In [1]: import numpy as np

In [2]: from numpy import linalg as LA

In [3]: np.set_printoptions(precision=2, suppress=True, linewidth=160)

In [4]: arr = np.array([[-1, -2, -2], [-2, -1, -2], [-2, -2, -1]])

In [5]: proj = np.triu(np.array([[0, 0, 3], [5, 7, 8], [3, 8, 0]]), 1) + np.eye(3)

In [6]: B = proj @ arr @ LA.inv(proj)

In [7]: print(round(float(LA.det(B)), 2))
-5.0

In [8]: print(LA.matrix_rank(B))
3

In [9]: B = arr / np.sqrt((arr ** 2).mean(axis=1, keepdims=True))

In [10]: print(LA.norm(B, axis=1))
[1.73 1.73 1.73]

In [11]: print(LA.matrix_rank(arr - arr.mean(axis=1, keepdims=True)))
2

In [12]: print(arr - arr.mean(axis=1, keepdims=True))
[[ 0.67 -0.33 -0.33]
 [-0.33  0.67 -0.33]
 [-0.33 -0.33  0.67]]

In [13]: ev, evecs = LA.eigh(arr)

In [14]: print(LA.eigvalsh(arr @ arr))
[ 1.  1. 25.]

In [15]: print(evecs @ np.diag(ev) @ evecs.T)
[[-1. -2. -2.]
 [-2. -1. -2.]
 [-2. -2. -1.]]

In [16]: print(np.round(evecs.T @ arr @ evecs, 2) + 0)
[[-5.  0.  0.]
 [ 0.  1.  0.]
 [ 0.  0.  1.]]

In [17]: print(np.unique(ev.round(6) + 0, return_counts=True)[1])
[1 2]

In [18]: print(np.sort(np.abs(LA.eigvals(arr))))
[1. 1. 5.]

In [19]: print(np.trace(arr))
-3

In [20]: print(arr @ arr)
[[9 8 8]
 [8 9 8]
 [8 8 9]]

In [21]: print((arr + arr.T) / 2)
[[-1. -2. -2.]
 [-2. -1. -2.]
 [-2. -2. -1.]]

In [22]: print(np.allclose(arr, arr.T))
True
